>>> import numpy as np
>>> import numpy.linalg as la
>>> np.set_printoptions(precision=2, suppress=True, linewidth=100, legacy="1.25")
>>> tidy = lambda a: np.round(a, 2) + 0
>>> A = np.abs(np.array([[-3, 3, 0, -3, -2, -1, 1],
...     [0, 2, -1, 1, -1, -3, -2],
...     [3, 3, 1, -1, 2, -2, 3],
...     [2, 3, 0, -2, -2, -2, -2],
...     [-2, -3, 3, 1, 0, 2, -1],
...     [-3, 2, 1, 2, -1, -2, -2],
...     [0, -3, 0, 2, 2, -1, 0]])) + np.eye(7)
>>> A = A / A.sum(axis=1, keepdims=True)
>>> tidy(A)
array([[0.29, 0.21, 0.  , 0.21, 0.14, 0.07, 0.07],
       [0.  , 0.27, 0.09, 0.09, 0.09, 0.27, 0.18],
       [0.19, 0.19, 0.12, 0.06, 0.12, 0.12, 0.19],
       [0.14, 0.21, 0.  , 0.21, 0.14, 0.14, 0.14],
       [0.15, 0.23, 0.23, 0.08, 0.08, 0.15, 0.08],
       [0.21, 0.14, 0.07, 0.14, 0.07, 0.21, 0.14],
       [0.  , 0.33, 0.  , 0.22, 0.22, 0.11, 0.11]])
>>> rng = np.random.default_rng(929578)
>>> Y = A + rng.integers(-2, 3, (7, 1)) @ rng.integers(-2, 3, (1, 7))
>>> tidy(Y)
array([[ 0.29,  0.21,  0.  ,  4.21, -3.86,  2.07,  0.07],
       [ 0.  ,  0.27,  0.09, -3.91,  4.09, -1.73,  0.18],
       [ 0.19,  0.19,  0.12, -1.94,  2.12, -0.88,  0.19],
       [ 0.14,  0.21,  0.  , -3.79,  4.14, -1.86,  0.14],
       [ 0.15,  0.23,  0.23, -1.92,  2.08, -0.85,  0.08],
       [ 0.21,  0.14,  0.07,  0.14,  0.07,  0.21,  0.14],
       [ 0.  ,  0.33,  0.  ,  4.22, -3.78,  2.11,  0.11]])
>>> np.abs(Y - A).sum(axis=1)
array([10., 10.,  5., 10.,  5.,  0., 10.])
>>> Y - A
array([[ 0.,  0.,  0.,  4., -4.,  2.,  0.],
       [ 0.,  0.,  0., -4.,  4., -2.,  0.],
       [ 0.,  0.,  0., -2.,  2., -1.,  0.],
       [ 0.,  0.,  0., -4.,  4., -2.,  0.],
       [ 0.,  0.,  0., -2.,  2., -1.,  0.],
       [ 0.,  0.,  0.,  0.,  0.,  0.,  0.],
       [ 0.,  0.,  0.,  4., -4.,  2.,  0.]])
>>> F = np.load("out18.npy")
>>> F
array([[-2, -1, -3, -2, -2, -1, -2],
       [ 2,  3,  1,  2,  2,  3,  2],
       [-1,  0, -2, -1, -1,  0, -1]])
>>> Y = F / np.sqrt((F ** 2).mean(axis=1, keepdims=True))
>>> la.matrix_rank(Y) == la.matrix_rank(F)
True
>>> la.matrix_rank(F - F.mean(axis=1, keepdims=True))
1
>>> left, sigma, Vh = la.svd(F)
>>> V = Vh[:(sigma > 1e-8).sum()]
>>> x = F[1] + -2 * F[2] + rng.integers(2) * np.eye(7)[5]
>>> x
array([4., 3., 5., 4., 4., 4., 4.])
>>> np.allclose(V.T @ V @ x, x)
False
>>> la.matrix_rank(np.vstack([F, x]))
3
>>> rank = la.matrix_rank(F)
>>> rank
2
>>> null = la.svd(F)[2][rank:].T
>>> np.allclose(F @ null, 0)
True
>>> [int(la.matrix_rank(np.delete(F, i, axis=0))) for i in range(3)]
[2, 2, 2]
